$ ipython --no-banner

In [1]: import numpy as np

In [2]: from numpy import linalg as LA

In [3]: np.set_printoptions(suppress=True, linewidth=200)

In [4]: E = np.loadtxt("layer1.csv", delimiter=",")

In [5]: E
Out[5]: 
array([[ 3.,  3.,  3.,  3.],
       [ 3.,  6.,  6.,  6.],
       [ 3.,  6.,  9.,  9.],
       [ 3.,  6.,  9., 12.]])

In [6]: rng = np.random.default_rng(664)

In [7]: idx = rng.permutation(4)

In [8]: other = E[:, idx] * rng.choice([-1, 1], 4)

In [9]: other
Out[9]: 
array([[ -3.,  -3.,   3.,  -3.],
       [ -6.,  -6.,   3.,  -6.],
       [ -6.,  -9.,   3.,  -9.],
       [ -6.,  -9.,   3., -12.]])

In [10]: Uu, _, VT = LA.svd(E.T @ other)

In [11]: np.round(LA.lstsq(E, other)[0], 1) + 0
Out[11]: 
array([[ 0.,  0.,  1.,  0.],
       [-1.,  0.,  0.,  0.],
       [ 0., -1.,  0.,  0.],
       [ 0.,  0.,  0., -1.]])

In [12]: np.round(Uu @ VT, 1) + 0
Out[12]: 
array([[ 0.,  0.,  1.,  0.],
       [-1.,  0.,  0.,  0.],
       [ 0., -1.,  0.,  0.],
       [ 0.,  0.,  0., -1.]])

In [13]: L = LA.cholesky(E)

In [14]: LA.eigvalsh(E).min() > 0
Out[14]: np.True_

In [15]: L.round(1)
Out[15]: 
array([[1.7, 0. , 0. , 0. ],
       [1.7, 1.7, 0. , 0. ],
       [1.7, 1.7, 1.7, 0. ],
       [1.7, 1.7, 1.7, 1.7]])

In [16]: np.round(np.diag(L) ** 2, 1)
Out[16]: array([3., 3., 3., 3.])

In [17]: W2 = np.array([[1.2, 0.8, -0.5]])

In [18]: feats = np.array([[0], [-3], [2], [0], [0], [-5], [3], [4], [-4], [-1], [-5]]) @ W2 + 0.1 * rng.normal(size=(11, 3))

In [19]: feats.round(1)
Out[19]: 
array([[-0.2, -0.2, -0.1],
       [-3.5, -2.4,  1.5],
       [ 2.5,  1.6, -1.2],
       [ 0.1, -0.1,  0.2],
       [ 0.1, -0.2, -0.1],
       [-6.1, -4. ,  2.5],
       [ 3.5,  2.5, -1.7],
       [ 4.8,  3.3, -2.1],
       [-4.8, -3.3,  2. ],
       [-1.1, -0.9,  0.5],
       [-5.8, -3.9,  2.5]])

In [20]: np.round(LA.norm(feats, axis=0), 1)
Out[20]: array([12.2,  8.3,  5.3])

In [21]: np.round(LA.norm(feats, "nuc"), 1)
Out[21]: np.float64(16.3)

In [22]: np.round(LA.norm(feats[8] - feats[5]), 1)
Out[22]: np.float64(1.5)

In [23]: np.round(LA.norm(feats, axis=1), 1)
Out[23]: array([0.3, 4.5, 3.1, 0.3, 0.2, 7.7, 4.6, 6.2, 6.2, 1.5, 7.4])

In [24]: ang = np.sort(rng.uniform(-2, 2, 23))

In [25]: W0 = np.c_[ang, ang ** 2, ang ** 3] @ np.array([[-2, 3, 3, -1], [-1, -1, -1, -3], [2, 0, -3, 3]])

In [26]: W0.round(1) + 0
Out[26]: 
array([[-14.6,  -9.6,  12.4, -31.4],
       [-11.5,  -8.7,   9.1, -25.8],
       [  0.3,  -2.4,  -1.5,  -1.4],
       [  0.4,  -2.3,  -1.5,  -1.4],
       [  0.5,  -1.7,  -1.3,  -0.5],
       [  0.5,  -1.1,  -1. ,  -0.1],
       [  0.5,  -1. ,  -0.9,   0. ],
       [  0.3,  -0.5,  -0.5,   0.1],
       [  0. ,   0. ,   0. ,   0. ],
       [  0. ,   0.1,   0.1,   0. ],
       [ -0.2,   0.3,   0.3,  -0.1],
       [ -0.5,   0.6,   0.6,  -0.3],
       [ -1. ,   1.2,   0.9,  -0.8],
       [ -1. ,   1.3,   0.9,  -0.9],
       [ -1.2,   1.6,   0.6,  -1.1],
       [ -1.2,   1.9,  -0.2,  -1.2],
       [ -1. ,   2. ,  -1.2,  -1. ],
       [ -0.7,   2.1,  -2. ,  -0.7],
       [ -0.7,   2.1,  -2.2,  -0.6],
       [ -0.7,   2.1,  -2.2,  -0.6],
       [ -0.5,   2.1,  -2.7,  -0.5],
       [  0.6,   2.2,  -5.8,   0.8],
       [  1.5,   2.2,  -7.8,   1.8]])

In [27]: round(LA.norm(W0, 2) / LA.norm(W0), 1)
Out[27]: np.float64(1.0)

In [28]: LA.matrix_rank(W0, rtol=0.1)
Out[28]: np.int64(3)

In [29]: [round(float(x), 1) for x in LA.svd(W0, compute_uv=False)[:3]]
Out[29]: [49.4, 10.7, 7.1]

In [30]: LA.cond(W0) > 100
Out[30]: np.True_

In [31]: Ac = W0 - W0.mean(axis=0)

In [32]: evecs = LA.svd(Ac)[2][:3]

In [33]: other = Ac - Ac @ evecs.T @ evecs

In [34]: LA.norm(other, axis=1).round(6).argmax()
Out[34]: np.int64(0)

In [35]: np.round((Ac @ evecs.T).std(axis=0), 1)
Out[35]: array([9.9, 1.7, 1.5])

In [36]: Uu, sv, VT = LA.svd(W0)

In [37]: evecs = VT[:(sv > 1e-8).sum()]

In [38]: x = W0[19] + 2 * W0[12] + rng.integers(2) * np.eye(4)[3]

In [39]: x.round(1)
Out[39]: array([-2.6,  4.5, -0.5, -2.3])

In [40]: np.round(np.diag(evecs.T @ evecs), 1)
Out[40]: array([0.3, 0.9, 1. , 0.8])

In [41]: LA.matrix_rank(np.vstack([W0, x]))
Out[41]: np.int64(3)

In [42]: np.round(evecs.T @ evecs, 1) + 0
Out[42]: 
array([[ 0.3, -0.2, -0.1,  0.4],
       [-0.2,  0.9,  0. ,  0.1],
       [-0.1,  0. ,  1. ,  0.1],
       [ 0.4,  0.1,  0.1,  0.8]])
